% python3 -q
>>> import numpy as np
>>> np.set_printoptions(precision=3, suppress=True, linewidth=140, floatmode="fixed")
>>> A = np.load("x.npy")
>>> A
array([[ 0,  0,  0],
       [ 0,  0, -2],
       [ 0,  0,  0]])
>>> np.sort(np.abs(np.linalg.eigvals(A)))
array([0.000, 0.000, 0.000])
>>> round(np.abs(np.linalg.eigvals(A)).max(), 3)
np.float64(0.0)
>>> np.linalg.matrix_power(A, 2)
array([[0, 0, 0],
       [0, 0, 0],
       [0, 0, 0]])
>>> A @ A
array([[0, 0, 0],
       [0, 0, 0],
       [0, 0, 0]])
>>> np.trace(A)
np.int64(0)
>>> (A + A.T) / 2
array([[ 0.000,  0.000,  0.000],
       [ 0.000,  0.000, -1.000],
       [ 0.000, -1.000,  0.000]])
>>> A.inv()
Traceback (most recent call last):
  File "<python-input-10>", line 1, in <module>
    A.inv()
    ^^^^^
AttributeError: 'numpy.ndarray' object has no attribute 'inv'
>>> np.allclose(A, A.T)
False
>>> (A - A.T) / 2
array([[ 0.000,  0.000,  0.000],
       [ 0.000,  0.000, -1.000],
       [ 0.000,  1.000,  0.000]])
>>> np.linalg.cond(A) > 100
np.True_
>>> np.argsort(-np.linalg.norm(A, axis=0).round(6), kind="stable")[:3]
array([2, 0, 1])
>>> np.round(np.linalg.norm(A, 2) / np.linalg.norm(A), 3)
np.float64(1.0)
>>> [round(float(x), 3) for x in np.linalg.svd(A, compute_uv=False)[:3]]
[2.0, 0.0, 0.0]
>>> A.T @ A
array([[0, 0, 0],
       [0, 0, 0],
       [0, 0, 4]])
>>> np.linalg.norm(A, axis=0)
array([0.000, 0.000, 2.000])
>>> A @ A.T
array([[0, 0, 0],
       [0, 4, 0],
       [0, 0, 0]])
>>> F = np.loadtxt("test1.csv", delimiter=",")
>>> F
array([[ 1.000,  0.000,  0.000],
       [ 0.000,  1.000,  0.000],
       [-1.000,  2.000,  1.000]])
>>> w, V = np.linalg.eig(F)
>>> np.sort(np.linalg.eigvals(np.linalg.inv(F)))
array([1.000, 1.000, 1.000])
>>> np.prod(w)
np.float64(1.0)
>>> w
array([1.000, 1.000, 1.000])
>>> np.sort(np.linalg.eigvals(F @ F))
array([1.000, 1.000, 1.000])
>>> np.linalg.eigvals(F)
array([1.000, 1.000, 1.000])
>>> round(float(np.linalg.eigvals(F).sum().real), 3)
3.0
>>> np.einsum("ii->", F)
np.float64(3.0)
>>> round(float(np.linalg.det(F[::-1])), 3)
-1.0
>>> np.linalg.matrix_power(F - np.diag(np.diag(F)), 3)
array([[0.000, 0.000, 0.000],
       [0.000, 0.000, 0.000],
       [0.000, 0.000, 0.000]])
>>> np.sort(np.linalg.eigvals(F))
array([1.000, 1.000, 1.000])
>>> np.linalg.matrix_rank(F - F[0, 0] * np.eye(3))
np.int64(1)
>>> [int(np.linalg.matrix_rank(np.linalg.matrix_power(F, p))) for p in range(1, 4)]
[3, 3, 3]
>>> np.prod(np.diag(F)), round(float(np.linalg.det(F)), 3)
(np.float64(1.0), 1.0)
>>> F @ F
array([[ 1.000,  0.000,  0.000],
       [ 0.000,  1.000,  0.000],
       [-2.000,  4.000,  1.000]])
>>> arr = np.load("run18.npy")
>>> arr
array([[ 0,  0,  0, -2],
       [ 0, -2,  0,  0],
       [ 0,  0, -2,  0],
       [ 2,  0,  0,  0]])
>>> np.count_nonzero(arr)
np.int64(4)
>>> arr[4]
Traceback (most recent call last):
  File "<python-input-40>", line 1, in <module>
    arr[4]
    ~~~^^^
IndexError: index 4 is out of bounds for axis 0 with size 4
>>> arr.sum(axis=0)
array([ 2, -2, -2, -2])
>>> np.linalg.svd(arr, compute_uv=False)
array([2.000, 2.000, 2.000, 2.000])
>>> arr - arr[0]
array([[ 0,  0,  0,  0],
       [ 0, -2,  0,  2],
       [ 0,  0, -2,  2],
       [ 2,  0,  0,  2]])
>>> np.abs(arr).max()
np.int64(2)
>>> t3 = np.stack([arr, 3 * arr, arr[::-1]])
>>> np.linalg.det(t3)
array([  16.000, 1296.000,   16.000])
>>> np.linalg.matrix_rank(t3)
array([4, 4, 4])
>>> np.einsum("bij,cij->bc", t3, t3)
array([[ 16,  48,   0],
       [ 48, 144,   0],
       [  0,   0,  16]])
>>> np.linalg.norm(t3, axis=(1, 2))
array([ 4.000, 12.000,  4.000])
>>> (t3 @ arr.T).shape
(3, 4, 4)
>>> t3.sum(axis=0)
array([[ 2,  0,  0, -8],
       [ 0, -8, -2,  0],
       [ 0, -2, -8,  0],
       [ 8,  0,  0, -2]])
>>> feats = np.load("m.npy")
>>> feats
array([[ -3.356,   3.601,   5.511],
       [ -4.399,   0.144,  -6.847],
       [ -0.611,  -0.521, -10.203],
       [ -1.556,  -2.128,   7.426],
       [  0.608,   0.285,   8.311],
       [  1.464,   3.197, -12.126],
       [ -8.493,  -0.508,  -4.107],
       [ -6.144,  -0.159,   7.395],
       [  1.831,   1.024,   0.651],
       [  1.077,   1.631,  -2.200],
       [  2.751,  -2.516,   3.890],
       [  0.773,   0.788,   5.705],
       [ -2.536,   0.395,   5.145],
       [ -0.940,  -2.951,   3.738]])
>>> cen = feats - feats.mean(axis=0)
>>> V = np.linalg.svd(cen)[2][:1]
>>> A2 = cen - cen @ V.T @ V
>>> (cen @ V.T).std(axis=0)
array([6.604])
>>> np.cov(cen @ V.T, rowvar=False)
array(46.969)
>>> P = feats @ np.linalg.solve(feats.T @ feats, feats.T)
>>> np.round(np.trace(P), 3)
np.float64(3.0)
>>> np.allclose(P @ P, P)
True
>>> cen = feats - feats.mean(axis=1)
Traceback (most recent call last):
  File "<python-input-62>", line 1, in <module>
    cen = feats - feats.mean(axis=1)
          ~~~~~~^~~~~~~~~~~~~~~~~~~~
ValueError: operands could not be broadcast together with shapes (14,3) (14,) 
>>> cen = feats - feats.mean(axis=0)
>>> Uu, sigma, vt = np.linalg.svd(cen, full_matrices=False)
>>> (np.sign(Uu[:, 0]) == np.sign(Uu[0, 0])).astype(int)
array([1, 0, 0, 1, 1, 0, 0, 1, 0, 0, 1, 1, 1, 1])
>>> np.round(cen.mean(axis=0), 3) + 0
array([0.000, 0.000, 0.000])
>>> np.abs(Uu[:, 0]).argmax()
np.int64(5)
>>> vt[0] * np.sign(vt[0, np.abs(vt[0]).argmax()])
array([-0.006, -0.082,  0.997])
>>> x = np.array([-3, 5, 2])
>>> rhs = feats @ x
>>> np.linalg.lstsq(feats, rhs)[0]
array([-3.000,  5.000,  2.000])
>>> np.round(np.linalg.pinv(feats) @ feats, 3) + 0
array([[1.000, 0.000, 0.000],
       [0.000, 1.000, 0.000],
       [0.000, 0.000, 1.000]])
>>> rng = np.random.default_rng(911784)
>>> rhs = rhs + 0.05 * rng.normal(size=14)
>>> rhs
array([ 39.223,   0.263, -21.190,   8.818,  16.190, -12.614,  14.757,  32.451,   0.930,   0.448, -12.995,  13.075,  19.952,  -4.552])
>>> b, *_ = np.linalg.lstsq(feats, rhs)
>>> np.round(feats.T @ (rhs - feats @ b), 3) + 0
array([0.000, 0.000, 0.000])
>>> Q, V = np.linalg.qr(feats[:, :2])[0], np.linalg.qr(feats[:, 2:])[0]
>>> sigma = np.linalg.svd(Q.T @ V, compute_uv=False)
>>> sigma
array([0.265])
>>> np.degrees(np.arccos(sigma.clip(0, 1)))
array([74.645])
>>> round(float(np.linalg.norm(Q @ Q.T - V @ V.T, 2)), 3)
1.0
>>> J = np.loadtxt("arr.csv", delimiter=",")
>>> J
array([[ 4.590,  3.553, -3.559],
       [-6.963, -0.486, -3.130],
       [ 2.675,  5.165,  7.360],
       [-5.972,  0.218, -1.427],
       [ 5.035,  5.072,  8.373],
       [ 4.331,  4.260, -3.970],
       [ 4.792,  5.211,  6.012],
       [ 5.147,  6.641, -4.580],
       [-6.060, -0.118, -2.243],
       [ 4.883,  3.692, -3.792],
       [-7.186, -1.289, -1.499]])
>>> x = np.array([1, -8, 3])
>>> h1 = np.maximum(J @ x, 0)
>>> np.flatnonzero(h1 > 1e-9)
array([], dtype=int64)
>>> h1
array([0.000, 0.000, 0.000, 0.000, 0.000, 0.000, 0.000, 0.000, 0.000, 0.000, 0.000])
>>> J.T @ h1
array([0.000, 0.000, 0.000])
>>> cen = J - J.mean(axis=1)
Traceback (most recent call last):
  File "<python-input-90>", line 1, in <module>
    cen = J - J.mean(axis=1)
          ~~^~~~~~~~~~~~~~~~
ValueError: operands could not be broadcast together with shapes (11,3) (11,) 
>>> cen = J - J.mean(axis=0)
>>> Uu, sigma, vt = np.linalg.svd(cen, full_matrices=False)
>>> vt[0] * np.sign(vt[0, np.abs(vt[0]).argmax()])
array([0.812, 0.404, 0.421])
>>> sigma
array([20.638, 14.288,  2.391])
>>> np.abs(vt[0]).argmax()
np.int64(0)
>>> np.abs(Uu[:, 0]).argmax()
np.int64(1)
>>> round(float((sigma ** 2).sum() ** 2 / (sigma ** 4).sum()), 3)
1.812
>>> (np.sign(Uu[:, 0]) == np.sign(Uu[0, 0])).astype(int)
array([1, 0, 1, 0, 1, 1, 1, 1, 0, 1, 0])
>>> z = J[:, 0] > np.median(J[:, 0])
>>> r0 = J[z].mean(axis=0) - J[~z].mean(axis=0)
>>> round(float((((J - J.mean(axis=0)) @ r0 > 0) == z).mean()), 3)
0.818
>>> z.astype(int)
array([1, 0, 0, 0, 1, 0, 1, 1, 0, 1, 0])
>>> ((J - J.mean(axis=0)) @ r0 > 0).astype(int)
array([1, 0, 1, 0, 1, 1, 1, 1, 0, 1, 0])
>>> np.argsort(-np.abs(r0).round(6), kind="stable")
array([0, 1, 2])
>>> x = np.array([2, 2, 0])
>>> rhs = J @ x
>>> np.round(np.linalg.lstsq(J, rhs)[0], 3) + 0
array([2.000, 2.000, 0.000])
>>> try:
...     np.linalg.solve(J, rhs)
... except np.linalg.LinAlgError as e:
...     print(e)
... 
Last 2 dimensions of the array must be square
>>> rhs = rhs + 0.3 * rng.normal(size=11)
>>> rhs
array([ 16.832, -14.866,  15.849, -11.631,  20.303,  17.465,  19.968,  23.052, -12.215,  17.060, -16.794])
>>> b, *_ = np.linalg.lstsq(J, rhs)
>>> np.round(np.linalg.norm(rhs - J @ b), 3)
np.float64(0.868)
>>> data = np.load("a.npy")
>>> data
array([[ 0.570, -0.074, -0.490],
       [-0.074,  0.987, -0.084],
       [-0.490, -0.084,  0.443]])
>>> np.argsort(-np.linalg.norm(data, axis=0).round(6), kind="stable")[:3]
array([1, 0, 2])
>>> np.linalg.cond(data) > 100
np.True_
>>> [round(float(x), 3) for x in np.linalg.svd(data, compute_uv=False)[:3]]
[1.0, 1.0, 0.0]
>>> round(np.linalg.norm(data, 2) / np.linalg.norm(data), 3)
np.float64(0.707)
>>> round(float(np.linalg.det(data[::-1])), 3)
-0.0
>>> A2 = np.array([[2, 3, 1], [-2, 3, -1]])
>>> cent = np.kron(A2, A)
>>> np.linalg.matrix_rank(cent)
np.int64(2)
>>> cent.shape
(6, 9)
>>> P = np.triu(np.array([[8, 7, 5], [0, 4, 9], [1, 9, 6]]), 1) + np.eye(3)
>>> A2 = P @ data @ np.linalg.inv(P)
>>> round(float(np.linalg.det(A2)), 3)
-0.0
>>> np.linalg.matrix_rank(A2)
np.int64(2)
>>> np.round(np.poly(A2), 3) + 0
array([ 1.000, -2.000,  1.000,  0.000])
>>> P @ data - data @ P
array([[-2.967,  2.500, -0.558],
       [-4.406, -0.240, -4.527],
       [ 0.000,  3.427,  3.207]])
>>> X = np.load("dump.npy")
>>> X
array([[ 3,  0,  0,  0],
       [ 0, -3,  0,  0],
       [ 0,  0, -4,  0],
       [ 0,  0,  0,  3]])
>>> x = np.array([1, 1, 2, 2])
>>> rhs = X @ x
>>> b, lr = np.zeros(4), 1 / np.linalg.norm(X, 2) ** 2
>>> for i in range(5):
...     b -= lr * X.T @ (X @ b - rhs)
...     if i % 1 == 0: print(i, round(np.linalg.norm(X @ b - rhs), 3))
... 
0 3.215
1 1.407
2 0.615
3 0.269
4 0.118
>>> round(np.linalg.cond(X), 3)
np.float64(1.333)
>>> b
array([0.984, 0.984, 2.000, 1.968])
>>> np.all(np.linalg.eigvalsh(X) > 0)
np.False_
>>> [round(float(np.linalg.det(X[:i, :i])), 2) + 0 for i in range(1, 5)]
[3.0, -9.0, 36.0, 108.0]
>>> round(float(np.linalg.det(X)), 3)
108.0
>>> w, V = np.linalg.eig(X)
>>> np.sort(np.linalg.eigvals(X.T))
array([-4.000, -3.000,  3.000,  3.000])
>>> np.prod(w)
np.float64(108.0)
>>> X @ V[:, 0] - w[0] * V[:, 0]
array([0.000, 0.000, 0.000, 0.000])
>>> w, V = np.linalg.eigh(X)
>>> (w > 1e-8).sum(), (w < -1e-8).sum()
(np.int64(2), np.int64(2))
>>> np.linalg.eigvalsh(X @ X)
array([ 9.000,  9.000,  9.000, 16.000])
>>> w
array([-4.000, -3.000,  3.000,  3.000])
>>> np.linalg.eigvalsh(X + 4 * np.eye(4))
array([0.000, 1.000, 7.000, 7.000])
>>> V @ np.diag(w) @ V.T
array([[ 3.000,  0.000,  0.000,  0.000],
       [ 0.000, -3.000,  0.000,  0.000],
       [ 0.000,  0.000, -4.000,  0.000],
       [ 0.000,  0.000,  0.000,  3.000]])
>>> V.T @ V
array([[1.000, 0.000, 0.000, 0.000],
       [0.000, 1.000, 0.000, 0.000],
       [0.000, 0.000, 1.000, 0.000],
       [0.000, 0.000, 0.000, 1.000]])
>>> E = np.load("data.npy")
>>> E
array([[0, 0, 1, 1],
       [0, 0, 0, 1],
       [0, 0, 0, 0],
       [0, 0, 0, 0]])
>>> def softmax(z):
...     e = np.exp(z - z.max(axis=-1, keepdims=True))
...     return e / e.sum(axis=-1, keepdims=True)
... 
>>> softmax(E[1])
array([0.175, 0.175, 0.175, 0.475])
>>> softmax(E).sum(axis=1)
array([1.000, 1.000, 1.000, 1.000])
>>> np.round(softmax(10 * E[1]), 3) + 0
array([0.000, 0.000, 0.000, 1.000])
>>> scores = E @ E.T / np.sqrt(4)
>>> softmax(scores).round(6).argmax(axis=1)
array([0, 0, 0, 0])
